In [1]: import numpy as np

In [2]: np.set_printoptions(suppress=True, linewidth=100)

In [3]: def rnd(a):
   ...:     return np.round(a, 2) + 0
   ...: 

In [4]: M = np.load("test6.npy")

In [5]: M
Out[5]: 
array([[8, 4, 5, 8],
       [6, 7, 3, 8],
       [4, 7, 8, 1],
       [3, 7, 8, 8],
       [8, 4, 5, 8]])

In [6]: # row 4 repeats row 0

In [7]: blk = np.stack([M, 2 * M, M[::-1]])

In [8]: np.linalg.matrix_rank(blk)
Out[8]: array([4, 4, 4])

In [9]: print(np.linalg.matrix_rank(blk.reshape(3, -1)))
2

In [10]: rnd(np.linalg.norm(M, axis=0))
Out[10]: array([13.75, 13.38, 13.67, 16.03])

In [11]: print(rnd(np.linalg.norm(M, 1)), rnd(np.linalg.norm(M, np.inf)))
33.0 26.0

In [12]: print(M[2] @ M[0])
108

In [13]: rnd(np.linalg.norm(M) ** 2 / np.linalg.norm(M, 2) ** 2)
Out[13]: np.float64(1.11)

In [14]: print(rnd(np.linalg.norm(M, "nuc")))
41.57

In [15]: rnd(np.linalg.norm(M, axis=1))
Out[15]: array([13.  , 12.57, 11.4 , 13.64, 13.  ])

In [16]: vec = np.array([2, 3, 5, 4])

In [17]: y = M @ vec

In [18]: print(rnd(np.linalg.lstsq(M, y)[0]))
[2. 3. 5. 4.]

In [19]: y
Out[19]: array([85, 80, 73, 99, 85])

In [20]: rng = np.random.default_rng(96)

In [21]: y = y + 0.3 * rng.normal(size=5)

In [22]: rnd(y)
Out[22]: array([84.73, 80.43, 72.75, 98.46, 84.88])

In [23]: b, *_ = np.linalg.lstsq(M, y)

In [24]: print([round(float(np.linalg.norm(np.linalg.solve(M.T @ M + lam * np.eye(4), M.T @ y))), 2) for lam in (0, 1, 10, 100)])
[7.29, 7.24, 7.04, 6.17]

In [25]: mat = np.array([[-14, 90, -57, 43, -27, -10],
    ...:     [94, -18, 95, -1, -63, 78],
    ...:     [-3, -81, 37, -40, 36, -4],
    ...:     [-36, 0, -33, -3, 27, -30]])

In [26]: mat
Out[26]: 
array([[-14,  90, -57,  43, -27, -10],
       [ 94, -18,  95,  -1, -63,  78],
       [ -3, -81,  37, -40,  36,  -4],
       [-36,   0, -33,  -3,  27, -30]])

In [27]: np.linalg.cond(mat) > 100
Out[27]: np.True_

In [28]: [round(float(x), 2) for x in np.linalg.svd(mat, compute_uv=False)[:3]]
Out[28]: [191.56, 143.66, 0.0]

In [29]: def softmax(z):
    ...:     e = np.exp(z - z.max(axis=-1, keepdims=True))
    ...:     return e / e.sum(axis=-1, keepdims=True)
    ...: 

In [30]: print(rnd(softmax(mat[0])))
[0. 1. 0. 0. 0. 0.]

In [31]: print(rnd(softmax(mat[0] + 5)))
[0. 1. 0. 0. 0. 0.]

In [32]: rnd(softmax(mat).sum(axis=1))
Out[32]: array([1., 1., 1., 1.])

In [33]: S = mat @ mat.T / np.sqrt(6)

In [34]: print(softmax(S + np.triu(np.full(S.shape, -np.inf), 1)))
[[1. 0. 0. 0.]
 [0. 1. 0. 0.]
 [0. 0. 1. 0.]
 [0. 0. 0. 1.]]

In [35]: softmax(S)
Out[35]: 
array([[1., 0., 0., 0.],
       [0., 1., 0., 0.],
       [0., 0., 1., 0.],
       [0., 0., 0., 1.]])

In [36]: left, sv, vt = np.linalg.svd(mat)

In [37]: np.argmax(sv[:-1] / (sv[1:] + 1e-6)) + 1
Out[37]: np.int64(2)

In [38]: print(rnd(sv))
[191.56 143.66   0.     0.  ]

In [39]: M2 = left[:, :2] @ np.diag(sv[:2]) @ vt[:2]

In [40]: print(rnd(np.linalg.norm(mat - M2) / np.linalg.norm(mat)))
0.0

In [41]: rnd(np.abs(mat - M2).max())
Out[41]: np.float64(0.0)

In [42]: np.linalg.matrix_rank(mat, rtol=0.05)
Out[42]: np.int64(2)

In [43]: rnd(np.linalg.norm(mat - M2, 2)), rnd(sv[2])
Out[43]: (np.float64(0.0), np.float64(0.0))

In [44]: M2 = mat[0, 0] * mat[1:] - np.outer(mat[1:, 0], mat[0])

In [45]: M2
Out[45]: 
array([[    0, -8208,  4028, -4028,  3420,  -152],
       [    0,  1404,  -689,   689,  -585,    26],
       [    0,  3240, -1590,  1590, -1350,    60]])

In [46]: rnd(mat[:, 0] / mat[0, 0])
Out[46]: array([ 1.  , -6.71,  0.21,  2.57])

In [47]: K = 3 * np.eye(8) + np.eye(8, k=1)

In [48]: K
Out[48]: 
array([[3., 1., 0., 0., 0., 0., 0., 0.],
       [0., 3., 1., 0., 0., 0., 0., 0.],
       [0., 0., 3., 1., 0., 0., 0., 0.],
       [0., 0., 0., 3., 1., 0., 0., 0.],
       [0., 0., 0., 0., 3., 1., 0., 0.],
       [0., 0., 0., 0., 0., 3., 1., 0.],
       [0., 0., 0., 0., 0., 0., 3., 1.],
       [0., 0., 0., 0., 0., 0., 0., 3.]])

In [49]: K - K[0]
Out[49]: 
array([[ 0.,  0.,  0.,  0.,  0.,  0.,  0.,  0.],
       [-3.,  2.,  1.,  0.,  0.,  0.,  0.,  0.],
       [-3., -1.,  3.,  1.,  0.,  0.,  0.,  0.],
       [-3., -1.,  0.,  3.,  1.,  0.,  0.,  0.],
       [-3., -1.,  0.,  0.,  3.,  1.,  0.,  0.],
       [-3., -1.,  0.,  0.,  0.,  3.,  1.,  0.],
       [-3., -1.,  0.,  0.,  0.,  0.,  3.,  1.],
       [-3., -1.,  0.,  0.,  0.,  0.,  0.,  3.]])

In [50]: K.shape
Out[50]: (8, 8)

In [51]: np.linalg.matrix_rank(K)
Out[51]: np.int64(8)

In [52]: print(rnd(np.linalg.norm(K)))
8.89

In [53]: np.unravel_index(np.abs(K).argmax(), K.shape)
Out[53]: (np.int64(0), np.int64(0))

In [54]: F = np.array([[-4, 0, 0, 0, 0],
    ...:     [0, 2, 0, 0, 0],
    ...:     [0, 0, 2, 0, 0],
    ...:     [0, 0, 0, -5, 0],
    ...:     [0, 0, 0, 0, -5]])

In [55]: cov = F.T @ F

In [56]: np.allclose(cov, cov.T)
Out[56]: True

In [57]: print(np.trace(cov), (F ** 2).sum())
74 74

In [58]: (F @ F.T).shape
Out[58]: (5, 5)

In [59]: print(np.linalg.matrix_rank(cov))
5

In [60]: np.diag(cov)
Out[60]: array([16,  4,  4, 25, 25])

In [61]: cov
Out[61]: 
array([[16,  0,  0,  0,  0],
       [ 0,  4,  0,  0,  0],
       [ 0,  0,  4,  0,  0],
       [ 0,  0,  0, 25,  0],
       [ 0,  0,  0,  0, 25]])

In [62]: M2 = np.array([[-1, 3], [2, 2], [3, 1]])

In [63]: m1 = np.tile(M2, (2, 3))

In [64]: m1
Out[64]: 
array([[-1,  3, -1,  3, -1,  3],
       [ 2,  2,  2,  2,  2,  2],
       [ 3,  1,  3,  1,  3,  1],
       [-1,  3, -1,  3, -1,  3],
       [ 2,  2,  2,  2,  2,  2],
       [ 3,  1,  3,  1,  3,  1]])

In [65]: print(rnd(np.linalg.norm(m1, 2) / np.linalg.norm(m1)))
0.8

In [66]: print(np.linalg.cond(m1) > 100)
True

In [67]: np.linalg.matrix_rank(m1, rtol=0.1)
Out[67]: np.int64(2)

In [68]: M2 = m1 / np.linalg.norm(m1, axis=1, keepdims=True)

In [69]: cov = M2 @ M2.T

In [70]: rnd(np.linalg.norm(M2, axis=1))
Out[70]: array([1., 1., 1., 1., 1., 1.])

In [71]: blk = np.stack([m1, 5 * m1, m1[::-1]])

In [72]: print(np.linalg.matrix_rank(blk.reshape(3, -1)))
2

In [73]: print(rnd(np.linalg.norm(blk, axis=(1, 2))))
[12.96 64.81 12.96]

In [74]: blk.sum(axis=0)
Out[74]: 
array([[-3, 19, -3, 19, -3, 19],
       [14, 14, 14, 14, 14, 14],
       [17,  9, 17,  9, 17,  9],
       [-3, 19, -3, 19, -3, 19],
       [14, 14, 14, 14, 14, 14],
       [17,  9, 17,  9, 17,  9]])

In [75]: X = np.load("case18.npy")

In [76]: X
Out[76]: 
array([[ 0.,  1.,  0.,  0.],
       [-1.,  0.,  0.,  0.],
       [ 0.,  0.,  1.,  0.],
       [ 0.,  0.,  0.,  1.]])

In [77]: # 3 blocks once reordered

In [78]: print(X.sum(axis=1))
[ 1. -1.  1.  1.]

In [79]: X - X[0]
Out[79]: 
array([[ 0.,  0.,  0.,  0.],
       [-1., -1.,  0.,  0.],
       [ 0., -1.,  1.,  0.],
       [ 0., -1.,  0.,  1.]])

In [80]: print(np.count_nonzero(X))
4

In [81]: X.mean(axis=0)
Out[81]: array([-0.25,  0.25,  0.25,  0.25])

In [82]: print(np.abs(X).max())
1.0

In [83]: rnd(np.linalg.svd(X, compute_uv=False))
Out[83]: array([1., 1., 1., 1.])

In [84]: np.diff(X, axis=0)
Out[84]: 
array([[-1., -1.,  0.,  0.],
       [ 1.,  0.,  1.,  0.],
       [ 0.,  0., -1.,  1.]])

In [85]: data = np.loadtxt("run2.csv", delimiter=",")

In [86]: data
Out[86]: 
array([[ 0.1 ,  1.3 , -0.2 ,  2.  , -0.3 , -1.31],
       [ 0.1 ,  0.5 , -0.7 ,  0.9 ,  0.6 , -0.53],
       [-0.9 ,  1.8 ,  0.2 ,  0.1 ,  0.8 , -1.8 ],
       [-0.3 , -1.6 ,  0.9 , -2.  , -0.6 ,  1.56],
       [ 1.3 , -1.5 , -0.4 ,  0.7 , -0.4 ,  1.46],
       [ 0.7 ,  0.7 , -1.  ,  0.2 ,  0.5 , -0.72],
       [ 1.  ,  0.5 , -0.1 ,  0.5 , -1.2 , -0.52],
       [-0.2 ,  1.4 ,  0.4 , -1.7 ,  0.4 , -1.49],
       [-1.3 ,  0.1 ,  0.3 , -0.5 ,  0.3 , -0.08],
       [ 1.3 , -0.4 , -0.3 ,  1.6 , -0.8 ,  0.46],
       [-0.7 ,  1.3 ,  2.2 , -1.9 , -0.1 , -1.33],
       [ 1.  ,  0.8 ,  0.8 , -0.4 ,  1.8 , -0.78],
       [-2.  , -1.  , -0.7 , -1.4 ,  0.4 ,  0.98],
       [-0.2 , -1.8 , -0.5 ,  0.6 , -0.1 ,  1.7 ],
       [-0.2 ,  1.  ,  1.4 ,  0.5 ,  0.9 , -1.04],
       [ 0.7 ,  0.8 ,  0.9 ,  0.1 , -0.2 , -0.84],
       [ 0.2 , -2.  , -1.2 ,  1.2 ,  1.  ,  2.07],
       [-1.3 ,  0.2 ,  2.7 , -0.7 ,  1.6 , -0.19],
       [ 1.1 , -0.9 , -0.6 , -0.6 , -0.7 ,  0.9 ],
       [ 0.4 ,  0.8 , -0.6 , -0.5 , -1.2 , -0.81],
       [ 1.  , -0.9 ,  1.7 ,  0.5 , -0.7 ,  0.84],
       [ 0.5 ,  0.2 , -1.3 , -0.8 , -0.5 , -0.12],
       [-0.2 ,  0.2 , -0.1 ,  0.1 , -0.4 , -0.22],
       [-0.5 , -0.2 , -0.5 , -0.4 ,  1.1 ,  0.13],
       [-0.5 , -0.3 , -1.1 , -0.5 , -0.8 ,  0.33],
       [-0.4 , -0.3 , -2.6 , -1.2 , -1.5 ,  0.41],
       [ 1.2 , -1.1 , -0.8 , -1.6 , -0.4 ,  1.13],
       [-0.4 , -0.5 ,  1.  , -0.1 , -1.5 ,  0.5 ],
       [-0.2 ,  1.3 ,  1.  ,  1.6 , -1.6 , -1.32],
       [ 1.2 , -0.1 ,  1.5 , -0.7 , -0.7 ,  0.05],
       [-0.3 , -0.6 ,  1.  ,  0.7 , -1.8 ,  0.6 ],
       [-1.4 , -1.  , -0.8 ,  0.  ,  1.4 ,  0.99],
       [ 0.1 , -1.1 ,  1.1 ,  0.1 , -0.4 ,  1.01],
       [-0.2 ,  0.1 , -2.1 , -1.1 , -0.9 , -0.09],
       [-0.7 , -1.5 ,  0.7 ,  1.7 , -0.2 ,  1.49],
       [-0.7 ,  1.3 , -0.4 , -0.8 , -0.9 , -1.26],
       [ 0.4 ,  0.  , -0.1 ,  0.  , -0.8 , -0.03]])

In [87]: proj = data @ np.linalg.solve(data.T @ data, data.T)

In [88]: rnd(np.trace(proj))
Out[88]: np.float64(6.0)

In [89]: f, g = data[34], data[20]

In [90]: print(rnd(f @ f))
8.38

In [91]: rnd(f @ g)
Out[91]: np.float64(4.08)

In [92]: pr = (f @ g) / (f @ f) * f

In [93]: print(rnd((g - pr) @ f))
0.0

In [94]: np.linalg.matrix_rank(np.outer(f, g))
Out[94]: np.int64(1)

In [95]: rnd(np.linalg.norm(f + g) ** 2 + np.linalg.norm(f - g) ** 2)
Out[95]: np.float64(29.05)

In [96]: rnd(g - pr)
Out[96]: array([ 1.34, -0.17,  1.36, -0.33, -0.6 ,  0.11])

In [97]: print(rnd(pr))
[-0.34 -0.73  0.34  0.83 -0.1   0.73]

In [98]: left, sv, vt = np.linalg.svd(data)

In [99]: np.argmax(sv[:-1] / (sv[1:] + 1e-6)) + 1
Out[99]: np.int64(5)

In [100]: M2 = left[:, :5] @ np.diag(sv[:5]) @ vt[:5]

In [101]: rnd(np.linalg.norm(data - M2, 2)), rnd(sv[5])
Out[101]: (np.float64(0.18), np.float64(0.18))

In [102]: rnd(np.abs(data - M2).max())
Out[102]: np.float64(0.05)

In [103]: print(round(np.log10(np.linalg.cond(data))))
2

In [104]: [round(float(x), 2) for x in np.linalg.svd(data, compute_uv=False)[:3]]
Out[104]: [8.91, 6.69, 6.44]

In [105]: rnd(np.linalg.norm(data, 2) / np.linalg.norm(data))
Out[105]: np.float64(0.61)

In [106]: f = np.array([2, 0, 0, 2, 0, 0, 2, 2])

In [107]: g = np.array([2, 0, 1, 3, 3])

In [108]: arr = np.outer(f, g)

In [109]: print(arr)
[[4 0 2 6 6]
 [0 0 0 0 0]
 [0 0 0 0 0]
 [4 0 2 6 6]
 [0 0 0 0 0]
 [0 0 0 0 0]
 [4 0 2 6 6]
 [4 0 2 6 6]]

In [110]: left, sv, vt = np.linalg.svd(arr, full_matrices=False)

In [111]: rnd(left.T @ left)
Out[111]: 
array([[1., 0., 0., 0., 0.],
       [0., 1., 0., 0., 0.],
       [0., 0., 1., 0., 0.],
       [0., 0., 0., 1., 0.],
       [0., 0., 0., 0., 1.]])

In [112]: print(rnd(left.T @ arr @ vt.T))
[[19.18  0.    0.    0.    0.  ]
 [ 0.    0.    0.    0.    0.  ]
 [ 0.    0.    0.    0.    0.  ]
 [ 0.    0.    0.    0.    0.  ]
 [ 0.    0.    0.    0.    0.  ]]

In [113]: print(rnd(np.abs(vt[0])))
[0.42 0.   0.21 0.63 0.63]

In [114]: np.cumsum(sv ** 2) / np.sum(sv ** 2)
Out[114]: array([1., 1., 1., 1., 1.])

In [115]: print(rnd(sv / sv[0]))
[1. 0. 0. 0. 0.]

In [116]: np.abs(left[:, 0]).round(6).argmax()
Out[116]: np.int64(0)
